% python3 -q
>>> import numpy as np
>>> np.set_printoptions(precision=3, suppress=True, linewidth=100, sign=" ")
>>> tidy = lambda a: np.round(a, 3) + 0
>>> B = np.array([[-2.5], [1.6]])
>>> C = np.array([[0.7, 0.8, -0.1, 0.6]])
>>> arr = B @ C
>>> print(tidy(arr))
[[-1.75 -2.    0.25 -1.5 ]
 [ 1.12  1.28 -0.16  0.96]]
>>> r = np.linalg.matrix_rank(arr)
>>> print(r)
1
>>> null = np.linalg.svd(arr)[2][r:].T
>>> print([int(np.linalg.matrix_rank(np.delete(arr, i, axis=0))) for i in range(2)])
[1, 1]
>>> print(tidy(arr @ null))
[[ 0.  0.  0.]
 [ 0.  0.  0.]]
>>> print([int(np.linalg.matrix_rank(arr[:i])) for i in range(1, len(arr) + 1)])
[1, 1]
>>> print(np.allclose(arr @ null, 0))
True
>>> print([int(np.linalg.matrix_rank(arr[:, :j + 1])) for j in range(4)])
[1, 1, 1, 1]
>>> ang = np.radians(72)
>>> r_ = np.eye(4)
>>> r_[3, 3] = r_[0, 0] = np.cos(ang)
>>> r_[3, 0], r_[0, 3] = -np.sin(ang), np.sin(ang)
>>> print(tidy(r_))
[[ 0.309  0.     0.     0.951]
 [ 0.     1.     0.     0.   ]
 [ 0.     0.     1.     0.   ]
 [-0.951  0.     0.     0.309]]
>>> B = arr @ r_.T
>>> print(tidy(np.linalg.det(r_)), tidy(np.trace(r_)))
1.0 2.618
>>> print(np.allclose(np.linalg.norm(arr, axis=1), np.linalg.norm(B, axis=1)))
True
>>> print(tidy(np.abs(B - arr).max(axis=0)))
[ 0.217  0.     0.     2.701]
>>> print(tidy(np.linalg.svd(arr, compute_uv=False)), tidy(np.linalg.svd(B, compute_uv=False)))
[ 3.635  0.   ] [ 3.635  0.   ]
>>> x = np.array([-8, -5, -2, 3])
>>> h = np.maximum(r_ @ x, 0)
>>> print(tidy(r_ * (h > 1e-9)[:, None]))
[[ 0.309  0.     0.     0.951]
 [ 0.     0.     0.     0.   ]
 [ 0.     0.     0.     0.   ]
 [-0.951  0.     0.     0.309]]
>>> print(np.flatnonzero(h > 1e-9))
[ 0  3]
>>> print(tidy(r_.T @ h))
[-8.  0.  0.  3.]
>>> print(np.linalg.cond(arr) > 100)
True
>>> print(tidy(np.linalg.norm(arr[0] - arr[1])))
5.021
>>> print(tidy(np.linalg.norm(arr, axis=1)))
[ 3.062  1.96 ]
>>> print(arr[0] @ arr[1])
-6.0
>>> print(tidy(np.linalg.norm(arr) ** 2 / np.linalg.norm(arr, 2) ** 2))
1.0
>>> print(np.linalg.norm(arr, axis=1).argmax())
0
>>> print(tidy(np.linalg.norm(arr, axis=0)))
[ 2.078  2.375  0.297  1.781]
>>> B = np.array([[3, 3, -1], [2, -2, 0], [1, 1, 0]])
>>> E = B + B.T
>>> print(E)
[[ 6  5  0]
 [ 5 -4  1]
 [ 0  1  0]]
>>> print(np.linalg.matrix_rank(E, rtol=0.1))
2
>>> print(tidy(np.linalg.norm(E, 2) / np.linalg.norm(E)))
0.793
>>> print(round(np.log10(np.linalg.cond(E))))
2
>>> print(np.argsort(-np.linalg.norm(E, axis=0).round(6), kind="stable")[:3])
[ 0  1  2]
>>> print(tidy(np.abs(np.linalg.svd(E)[2][-1])))
[ 0.1    0.118  0.988]
>>> print([round(float(x), 3) for x in np.linalg.svd(E, compute_uv=False)[:3]])
[8.089, 6.209, 0.119]
